% python3 -q
>>> import numpy as np
>>> import numpy.linalg as la
>>> np.set_printoptions(precision=2, suppress=True, linewidth=160, floatmode="fixed")
>>> M = np.loadtxt("run16.csv", delimiter=",")
>>> M
array([[  0.15,  -6.78,  -4.36,   7.53,   1.95, -20.27,  -6.26],
       [ -2.44,   9.98,   2.18,  -7.61, -10.43,  -7.50,  -0.79],
       [  0.07,  -7.00,  -3.85,   5.11,   0.75, -19.08,  -4.10],
       [  0.20,  10.59,   3.72,  -6.45, -13.45,  -8.61,   0.56],
       [ -0.19,  -4.43,  -3.71,   5.43,   1.40, -20.31,  -5.10],
       [  0.73,  -6.40,  -3.67,   4.61,   2.15, -21.67,  -5.81],
       [ -1.78,  10.49,   3.92,  -6.67, -12.18,  -8.86,  -1.91],
       [ -1.46,  -5.92,  -5.36,   5.17,   2.07, -20.38,  -5.78],
       [ -3.38,  10.37,   2.36,  -5.90, -11.08,  -8.20,  -0.70],
       [ -0.41,  -7.50,  -3.96,   8.38,   0.05, -20.07,  -4.51],
       [ -2.41,  11.59,   2.54,  -7.76, -10.95,  -9.01,  -0.94],
       [  0.87,  -7.32,  -4.47,   6.79,   0.35, -20.51,  -4.97],
       [ -2.15,  10.40,   1.98,  -5.35, -12.70,  -7.76,  -2.15],
       [  1.18,  -4.89,  -5.45,   6.69,   3.16, -19.82,  -6.67],
       [ -0.22,  -6.01,  -4.82,   7.31,   4.39, -20.45,  -5.96],
       [ -0.10,  -4.73,  -3.13,   4.34,   2.16, -20.51,  -5.06],
       [ -0.34,  -8.13,  -4.20,   6.82,   1.33, -20.97,  -6.77],
       [ -3.34,  -6.04,  -4.55,   5.85,   2.26, -21.09,  -7.04],
       [  0.56,  -5.23,  -3.19,   6.39,   1.54, -21.09,  -4.85],
       [  1.55,  -6.86,  -4.04,   6.58,   2.19, -22.82,  -4.51],
       [ -0.65,  10.82,   5.19,  -6.36, -12.68,  -9.48,  -1.08],
       [ -1.05,   9.66,   3.78,  -6.88, -11.15,  -8.69,  -0.99],
       [ -1.38,  13.19,   2.30,  -6.01, -10.51,  -7.96,   0.11],
       [ -4.19,   9.76,   3.64,  -6.49, -10.36,  -7.95,   0.41],
       [  1.81,  -7.67,  -3.87,   6.96,   0.99, -20.87,  -6.06],
       [ -0.55,  -4.24,  -4.70,   7.42,   3.54, -19.89,  -7.04]])
>>> th = np.radians(72)
>>> Rm = np.eye(7)
>>> Rm[2, 2] = Rm[6, 6] = np.cos(th)
>>> Rm[2, 6], Rm[6, 2] = -np.sin(th), np.sin(th)
>>> Rm
array([[ 1.00,  0.00,  0.00,  0.00,  0.00,  0.00,  0.00],
       [ 0.00,  1.00,  0.00,  0.00,  0.00,  0.00,  0.00],
       [ 0.00,  0.00,  0.31,  0.00,  0.00,  0.00, -0.95],
       [ 0.00,  0.00,  0.00,  1.00,  0.00,  0.00,  0.00],
       [ 0.00,  0.00,  0.00,  0.00,  1.00,  0.00,  0.00],
       [ 0.00,  0.00,  0.00,  0.00,  0.00,  1.00,  0.00],
       [ 0.00,  0.00,  0.95,  0.00,  0.00,  0.00,  0.31]])
>>> Y = M @ Rm.T
>>> np.allclose(M @ M.T, Y @ Y.T)
True
>>> data = np.array([[8, -14, 6, 8, -2],
...     [8, -14, 6, 8, -2],
...     [8, -14, 6, 8, -2],
...     [8, -14, 6, 8, -2],
...     [4, -7, 3, 4, -1],
...     [0, 0, 0, 0, 0],
...     [8, -14, 6, 8, -2],
...     [8, -14, 6, 8, -2]])
>>> r = la.matrix_rank(data)
>>> r
np.int64(1)
>>> ns = la.svd(data)[2][r:].T
>>> [int(la.matrix_rank(data[:, :j + 1])) for j in range(5)]
[1, 1, 1, 1, 1]
>>> J = np.load("m.npy")
>>> J
array([[0, 0, 0],
       [0, 0, 1],
       [0, 1, 0]])
>>> W = np.array([[1, -3, 3, -1, -3, 0], [1, 0, -2, -3, 0, -2], [1, -3, -1, 1, -1, 0]])
>>> beta = np.array([-8, 2, -3, -4, 1, -6])
>>> H = np.maximum(J @ W + beta, 0)
>>> (H > 0).mean(axis=0)
array([0.00, 0.67, 0.00, 0.00, 0.67, 0.00])
>>> H
array([[0, 2, 0, 0, 1, 0],
       [0, 0, 0, 0, 0, 0],
       [0, 2, 0, 0, 1, 0]])
>>> (H > 0).astype(int)
array([[0, 1, 0, 0, 1, 0],
       [0, 0, 0, 0, 0, 0],
       [0, 1, 0, 0, 1, 0]])
>>> la.matrix_rank(H)
np.int64(1)
>>> W2 = np.array([[-2, 2, -2],
...     [1, 2, 1],
...     [-1, -2, 0],
...     [-1, 1, 0],
...     [-1, 0, 1],
...     [-2, 1, 2]])
>>> W @ W2
array([[ -4, -11,  -8],
       [  7,   1,  -6],
       [ -4,  -1,  -6]])
>>> (H @ W2).round(6).argmax(axis=1)
array([1, 0, 1])
>>> vals, V = la.eigvalsh(J)
Traceback (most recent call last):
  File "<python-input-29>", line 1, in <module>
    vals, V = la.eigvalsh(J)
    ^^^^^^^
ValueError: too many values to unpack (expected 2)
>>> vals, V = la.eigh(J)
>>> la.svd(J, compute_uv=False)
array([1.00, 1.00, 0.00])
>>> np.round(V @ np.diag(vals) @ V.T, 2) + 0
array([[0.00, 0.00, 0.00],
       [0.00, 0.00, 1.00],
       [0.00, 1.00, 0.00]])
>>> np.unique(vals.round(6) + 0, return_counts=True)[1]
array([1, 1, 1])
>>> la.eigvalsh(J + -1 * np.eye(3))
array([-2.00, -1.00,  0.00])
>>> np.round(V.T @ J @ V, 2) + 0
array([[-1.00,  0.00,  0.00],
       [ 0.00,  0.00,  0.00],
       [ 0.00,  0.00,  1.00]])
